% ipython --no-banner

In [1]: import numpy as np

In [2]: np.set_printoptions(precision=2, suppress=True, linewidth=140)

In [3]: tidy = lambda a: np.round(a, 2) + 0

In [4]: A = np.loadtxt("data.csv", delimiter=",")

In [5]: A
Out[5]: 
array([[-1.,  0.,  0.,  0.,  0.,  0.,  0.,  0.,  0.,  0.],
       [ 0.,  1.,  0.,  0.,  0.,  0.,  0.,  0.,  0.,  0.],
       [ 0.,  0., -2.,  0.,  0.,  0.,  0.,  0.,  0.,  0.],
       [ 0.,  0.,  0., -2.,  0.,  0.,  0.,  0.,  0.,  0.],
       [ 0.,  0.,  0.,  0.,  2.,  0.,  0.,  0.,  0.,  0.],
       [ 0.,  0.,  0.,  0.,  0.,  2.,  0.,  0.,  0.,  0.],
       [ 0.,  0.,  0.,  0.,  0.,  0.,  0.,  0.,  0.,  0.],
       [ 0.,  0.,  0.,  0.,  0.,  0.,  0., -1.,  0.,  0.],
       [ 0.,  0.,  0.,  0.,  0.,  0.,  0.,  0., -2.,  0.],
       [ 0.,  0.,  0.,  0.,  0.,  0.,  0.,  0.,  0., -2.]])

In [6]: # looks like rank 9

In [7]: tidy(np.linalg.eigvalsh(A).min())
Out[7]: np.float64(-2.0)

In [8]: [round(float(np.linalg.det(A[:i, :i])), 2) + 0 for i in range(1, 11)]
Out[8]: [-1.0, -1.0, 2.0, -4.0, -8.0, -16.0, 0.0, 0.0, 0.0, 0.0]

In [9]: np.all(np.linalg.eigvalsh(A) > 0)
Out[9]: np.False_

In [10]: np.trace(A)
Out[10]: np.float64(-5.0)

In [11]: tidy(np.abs(np.linalg.eigvals(A)).max())
Out[11]: np.float64(2.0)

In [12]: tidy(np.linalg.matrix_power(A, 2))
Out[12]: 
array([[1., 0., 0., 0., 0., 0., 0., 0., 0., 0.],
       [0., 1., 0., 0., 0., 0., 0., 0., 0., 0.],
       [0., 0., 4., 0., 0., 0., 0., 0., 0., 0.],
       [0., 0., 0., 4., 0., 0., 0., 0., 0., 0.],
       [0., 0., 0., 0., 4., 0., 0., 0., 0., 0.],
       [0., 0., 0., 0., 0., 4., 0., 0., 0., 0.],
       [0., 0., 0., 0., 0., 0., 0., 0., 0., 0.],
       [0., 0., 0., 0., 0., 0., 0., 1., 0., 0.],
       [0., 0., 0., 0., 0., 0., 0., 0., 4., 0.],
       [0., 0., 0., 0., 0., 0., 0., 0., 0., 4.]])

In [13]: left, s, Vt = np.linalg.svd(A)

In [14]: V = Vt[:(s > 1e-8).sum()]

In [15]: rng = np.random.default_rng(69)

In [16]: x0 = A[1] + 5 * A[0] + rng.integers(2) * np.eye(10)[4]

In [17]: x0
Out[17]: array([-5.,  1.,  0.,  0.,  0.,  0.,  0.,  0.,  0.,  0.])

In [18]: np.linalg.matrix_rank(np.vstack([A, x0]))
Out[18]: np.int64(9)

In [19]: V.T @ V
Out[19]: 
array([[1., 0., 0., 0., 0., 0., 0., 0., 0., 0.],
       [0., 1., 0., 0., 0., 0., 0., 0., 0., 0.],
       [0., 0., 1., 0., 0., 0., 0., 0., 0., 0.],
       [0., 0., 0., 1., 0., 0., 0., 0., 0., 0.],
       [0., 0., 0., 0., 1., 0., 0., 0., 0., 0.],
       [0., 0., 0., 0., 0., 1., 0., 0., 0., 0.],
       [0., 0., 0., 0., 0., 0., 0., 0., 0., 0.],
       [0., 0., 0., 0., 0., 0., 0., 1., 0., 0.],
       [0., 0., 0., 0., 0., 0., 0., 0., 1., 0.],
       [0., 0., 0., 0., 0., 0., 0., 0., 0., 1.]])

In [20]: print(np.diag(V.T @ V))
[1. 1. 1. 1. 1. 1. 0. 1. 1. 1.]

In [21]: np.allclose(V.T @ V @ x0, x0)
Out[21]: True

In [22]: np.prod(np.diag(A)), tidy(np.linalg.det(A))
Out[22]: (np.float64(0.0), np.float64(0.0))

In [23]: A[:, 5] @ A[:, 0]
Out[23]: np.float64(0.0)

In [24]: tidy(np.linalg.pinv(A))
Out[24]: 
array([[-1. ,  0. ,  0. ,  0. ,  0. ,  0. ,  0. ,  0. ,  0. ,  0. ],
       [ 0. ,  1. ,  0. ,  0. ,  0. ,  0. ,  0. ,  0. ,  0. ,  0. ],
       [ 0. ,  0. , -0.5,  0. ,  0. ,  0. ,  0. ,  0. ,  0. ,  0. ],
       [ 0. ,  0. ,  0. , -0.5,  0. ,  0. ,  0. ,  0. ,  0. ,  0. ],
       [ 0. ,  0. ,  0. ,  0. ,  0.5,  0. ,  0. ,  0. ,  0. ,  0. ],
       [ 0. ,  0. ,  0. ,  0. ,  0. ,  0.5,  0. ,  0. ,  0. ,  0. ],
       [ 0. ,  0. ,  0. ,  0. ,  0. ,  0. ,  0. ,  0. ,  0. ,  0. ],
       [ 0. ,  0. ,  0. ,  0. ,  0. ,  0. ,  0. , -1. ,  0. ,  0. ],
       [ 0. ,  0. ,  0. ,  0. ,  0. ,  0. ,  0. ,  0. , -0.5,  0. ],
       [ 0. ,  0. ,  0. ,  0. ,  0. ,  0. ,  0. ,  0. ,  0. , -0.5]])

In [25]: X = np.loadtxt("test7.csv", delimiter=",")

In [26]: X
Out[26]: 
array([[-1.8 , -0.3 ,  0.2 , -0.7 ,  0.  ,  0.5 , -0.3 , -0.9 , -0.1 , -0.8 ],
       [-0.1 , -0.5 , -0.7 , -0.4 ,  0.8 , -1.6 , -0.9 , -0.1 ,  1.5 ,  1.4 ],
       [-0.11,  0.62, -0.07,  1.23, -1.74,  1.13,  0.19,  0.77,  0.71,  1.37],
       [-1.9 ,  0.7 , -1.6 ,  1.5 ,  2.1 ,  1.6 ,  0.7 , -0.4 , -1.4 , -0.1 ],
       [-0.1 ,  0.7 , -0.1 ,  1.2 , -1.7 ,  1.3 ,  0.2 ,  0.8 ,  0.8 ,  1.3 ],
       [-0.4 , -0.8 ,  1.2 ,  0.4 ,  1.1 , -1.4 , -1.9 , -0.4 ,  1.6 , -0.5 ],
       [ 0.7 , -0.3 , -1.  , -0.2 , -0.7 ,  0.6 , -2.8 ,  0.7 , -0.5 ,  0.3 ],
       [-0.4 ,  1.6 ,  0.8 , -1.  , -0.3 ,  0.3 ,  0.5 , -1.1 , -1.5 , -1.7 ]])

In [27]: x0 = np.array([1, -3, 5, 2, 6, 9, 0, -9, -3, 0])

In [28]: h = np.maximum(X @ x0, 0)

In [29]: X * (h > 1e-9)[:, None]
Out[29]: 
array([[-1.8, -0.3,  0.2, -0.7,  0. ,  0.5, -0.3, -0.9, -0.1, -0.8],
       [-0. , -0. , -0. , -0. ,  0. , -0. , -0. , -0. ,  0. ,  0. ],
       [-0. ,  0. , -0. ,  0. , -0. ,  0. ,  0. ,  0. ,  0. ,  0. ],
       [-1.9,  0.7, -1.6,  1.5,  2.1,  1.6,  0.7, -0.4, -1.4, -0.1],
       [-0. ,  0. , -0. ,  0. , -0. ,  0. ,  0. ,  0. ,  0. ,  0. ],
       [-0.4, -0.8,  1.2,  0.4,  1.1, -1.4, -1.9, -0.4,  1.6, -0.5],
       [ 0. , -0. , -0. , -0. , -0. ,  0. , -0. ,  0. , -0. ,  0. ],
       [-0.4,  1.6,  0.8, -1. , -0.3,  0.3,  0.5, -1.1, -1.5, -1.7]])

In [30]: print(tidy(np.tanh(X @ x0)))
[ 1.   -1.   -1.    1.   -1.    0.92 -1.    1.  ]

In [31]: tidy(np.maximum(X @ (3 * x0), 0))
Out[31]: array([34.8,  0. ,  0. , 77.4,  0. ,  4.8,  0. , 36.3])

In [32]: T = np.stack([X, 3 * X, X[::-1]])

In [33]: T.shape
Out[33]: (3, 8, 10)

In [34]: np.linalg.matrix_rank(T.reshape(3, -1))
Out[34]: np.int64(2)

In [35]: print((T @ X.T).shape)
(3, 8, 8)

In [36]: np.linalg.matrix_rank(T)
Out[36]: array([8, 8, 8])

In [37]: np.count_nonzero(X)
Out[37]: np.int64(79)

In [38]: tidy(X.mean(axis=0))
Out[38]: array([-0.51,  0.21, -0.16,  0.25, -0.05,  0.3 , -0.54, -0.08,  0.14,  0.16])

In [39]: tidy(X.sum(axis=0))
Out[39]: array([-4.11,  1.72, -1.27,  2.03, -0.44,  2.43, -4.31, -0.63,  1.11,  1.27])

In [40]: print(np.linalg.matrix_rank(X))
8

In [41]: arr = np.loadtxt("block4.csv", delimiter=",")

In [42]: print(arr)
[[0. 0. 0. 2. 0. 0. 0. 0. 0.]
 [0. 2. 0. 0. 0. 0. 0. 0. 0.]
 [0. 0. 0. 0. 0. 0. 0. 2. 0.]
 [0. 0. 0. 0. 0. 2. 0. 0. 0.]
 [0. 0. 0. 0. 2. 0. 0. 0. 0.]
 [0. 0. 1. 0. 0. 0. 0. 0. 0.]
 [0. 0. 0. 0. 0. 0. 0. 0. 1.]
 [0. 0. 0. 0. 0. 0. 0. 0. 0.]
 [0. 0. 0. 0. 0. 0. 0. 0. 0.]]

In [43]: # splits into 4 blocks

In [44]: out = arr + rng.integers(-2, 3, (9, 7)) @ rng.integers(-2, 3, (7, 9))

In [45]: print(out)
[[ -3.   0.   2.   0.  -3.   6.   1.   0.   3.]
 [ -6.   3.   3.   2.  -5.   3.   2.   1.   7.]
 [ -3.   5.   4.  -2.  -7.   5.   5.  -3.  -1.]
 [ -4.   1.   2.   2.  -9.   5.   3.  -5.   1.]
 [  2.  -6. -10.  -6.  11.   4.  -4.  12.   1.]
 [  9.  -4.   4.  -8.  10.   5.  -4.  -3.  -5.]
 [ -8.  -1. -14.   4.  -2.  -3.   2.  17.   7.]
 [  1.  -6.  -4.  -2.   4.   4.   0.   6.   3.]
 [  4.  -2.  -4. -10.  11.   6.  -2.   6.   1.]]

In [46]: print(out - arr)
[[ -3.   0.   2.  -2.  -3.   6.   1.   0.   3.]
 [ -6.   1.   3.   2.  -5.   3.   2.   1.   7.]
 [ -3.   5.   4.  -2.  -7.   5.   5.  -5.  -1.]
 [ -4.   1.   2.   2.  -9.   3.   3.  -5.   1.]
 [  2.  -6. -10.  -6.   9.   4.  -4.  12.   1.]
 [  9.  -4.   3.  -8.  10.   5.  -4.  -3.  -5.]
 [ -8.  -1. -14.   4.  -2.  -3.   2.  17.   6.]
 [  1.  -6.  -4.  -2.   4.   4.   0.   6.   3.]
 [  4.  -2.  -4. -10.  11.   6.  -2.   6.   1.]]

In [47]: np.abs(out - arr).sum(axis=1)
Out[47]: array([20., 30., 37., 30., 54., 51., 57., 30., 46.])

In [48]: tidy(np.linalg.svd(out - arr, compute_uv=False))
Out[48]: array([34.84, 29.2 , 15.58,  7.3 ,  5.74,  2.59,  1.63,  0.  ,  0.  ])

In [49]: m1 = np.load("dump.npy")

In [50]: print(m1)
[[0.5  0.17 0.33]
 [0.5  0.5  0.  ]
 [0.   0.5  0.5 ]]

In [51]: tidy(np.linalg.det(m1.T))
Out[51]: np.float64(0.16)

In [52]: np.einsum("ii->", m1)
Out[52]: np.float64(1.5)

In [53]: np.kron(np.eye(2, dtype=int), m1)
Out[53]: 
array([[0.5 , 0.17, 0.33, 0.  , 0.  , 0.  ],
       [0.5 , 0.5 , 0.  , 0.  , 0.  , 0.  ],
       [0.  , 0.5 , 0.5 , 0.  , 0.  , 0.  ],
       [0.  , 0.  , 0.  , 0.5 , 0.17, 0.33],
       [0.  , 0.  , 0.  , 0.5 , 0.5 , 0.  ],
       [0.  , 0.  , 0.  , 0.  , 0.5 , 0.5 ]])

In [54]: tidy(np.linalg.eigvals(m1).sum().real)
Out[54]: np.float64(1.5)

In [55]: tidy(np.poly(m1))
Out[55]: array([ 1.  , -1.5 ,  0.67, -0.17])

In [56]: print(np.einsum("ij,ji->", m1, m1))
0.92

In [57]: print(tidy(np.linalg.eigvals(m1)))
[1.  +0.j   0.25+0.32j 0.25-0.32j]

In [58]: x0 = np.array([0, 2, 0])

In [59]: target = m1 @ x0

In [60]: c, lr = np.zeros(3), 1 / np.linalg.norm(m1, 2) ** 2

In [61]: for i in range(50):
    ...:     c -= lr * m1.T @ (m1 @ c - target)
    ...:     if i % 10 == 0: print(i, round(np.linalg.norm(m1 @ c - target), 2))
    ...: 
0 0.43
10 0.14
20 0.05
30 0.02
40 0.01

In [62]: tidy(c)
Out[62]: array([0.  , 1.99, 0.01])

In [63]: (np.linalg.matrix_power((arr != 0) + (arr.T != 0) + np.eye(9), 9) > 0).astype(int)
Out[63]: 
array([[1, 0, 1, 1, 0, 1, 0, 1, 0],
       [0, 1, 0, 0, 0, 0, 0, 0, 0],
       [1, 0, 1, 1, 0, 1, 0, 1, 0],
       [1, 0, 1, 1, 0, 1, 0, 1, 0],
       [0, 0, 0, 0, 1, 0, 0, 0, 0],
       [1, 0, 1, 1, 0, 1, 0, 1, 0],
       [0, 0, 0, 0, 0, 0, 1, 0, 1],
       [1, 0, 1, 1, 0, 1, 0, 1, 0],
       [0, 0, 0, 0, 0, 0, 1, 0, 1]])

In [64]: np.flatnonzero(np.linalg.matrix_power((arr != 0) + (arr.T != 0) + np.eye(9), 9)[3])
Out[64]: array([0, 2, 3, 5, 7])

In [65]: tidy(np.sort(np.linalg.eigvals(arr).real))
Out[65]: array([0., 0., 0., 0., 0., 0., 0., 2., 2.])

In [66]: mat = np.load("x.npy")

In [67]: mat
Out[67]: 
array([[  5.84,   8.23,  -8.1 ],
       [ -1.22,  -1.98,   1.8 ],
       [  1.64,   2.39,  -3.48],
       [  1.95,   2.54,  -2.67],
       [  2.86,   3.94,  -3.64],
       [ -6.44,  -9.36,  10.  ],
       [ -3.52,  -4.14,   4.44],
       [ -8.05, -11.9 ,  11.85],
       [ -0.43,  -1.04,   0.56],
       [  3.12,   3.99,  -3.9 ],
       [ -2.96,  -4.42,   4.61],
       [ -3.49,  -5.3 ,   5.33],
       [  2.09,   3.03,  -2.4 ],
       [  2.2 ,   3.49,  -3.4 ],
       [  5.21,   7.2 ,  -7.35],
       [  1.43,   2.14,  -1.97],
       [ -2.29,  -3.53,   3.55],
       [ -4.76,  -5.86,   6.03],
       [ -5.14,  -6.76,   6.34],
       [ -6.64,  -9.47,   9.42],
       [  2.55,   3.92,  -4.46],
       [ -3.45,  -4.63,   4.91],
       [  6.83,  10.1 ,  -9.57],
       [ -4.19,  -6.06,   6.14],
       [ -3.06,  -4.42,   4.7 ],
       [  8.25,  10.54, -10.43],
       [  7.67,  10.41, -10.86],
       [  4.82,   6.33,  -7.27],
       [ -0.71,  -1.78,   2.22],
       [  5.62,   8.61,  -8.75]])

In [68]: x0 = np.array([-1, 2, 1])

In [69]: target = mat @ x0

In [70]: tidy(np.linalg.lstsq(mat, target)[0])
Out[70]: array([-1.,  2.,  1.])

In [71]: tidy(np.linalg.pinv(mat) @ mat)
Out[71]: 
array([[1., 0., 0.],
       [0., 1., 0.],
       [0., 0., 1.]])

In [72]: target = target + 0.05 * rng.normal(size=30)

In [73]: print(tidy(target))
[ 2.53 -0.91 -0.34  0.46  1.32 -2.27 -0.38 -3.9  -1.11  0.82 -1.2  -1.75  1.54  1.41  1.88  0.85 -1.18 -0.93 -1.98 -2.85  0.85 -0.84  3.84
 -1.82 -1.07  2.4   2.31  0.6  -0.63  2.8 ]

In [74]: c, *_ = np.linalg.lstsq(mat, target)

In [75]: [round(float(np.linalg.norm(np.linalg.solve(mat.T @ mat + lam * np.eye(3), mat.T @ target))), 2) for lam in (0, 1, 10, 100)]
Out[75]: [2.42, 1.51, 0.38, 0.17]

In [76]: tidy(mat.T @ (target - mat @ c))
Out[76]: array([0., 0., 0.])

In [77]: tidy(c)
Out[77]: array([-1.  ,  1.97,  0.98])

In [78]: labels = mat[:, 1] > np.median(mat[:, 1])

In [79]: f = mat[labels].mean(axis=0) - mat[~labels].mean(axis=0)

In [80]: print(np.argsort(-np.abs(f).round(6), kind="stable"))
[2 1 0]

In [81]: print(labels.astype(int))
[1 0 1 1 1 0 0 0 0 1 0 0 1 1 1 1 0 0 0 0 1 0 1 0 0 1 1 1 0 1]

In [82]: (((mat - mat.mean(axis=0)) @ f > 0) == labels).mean()
Out[82]: np.float64(1.0)
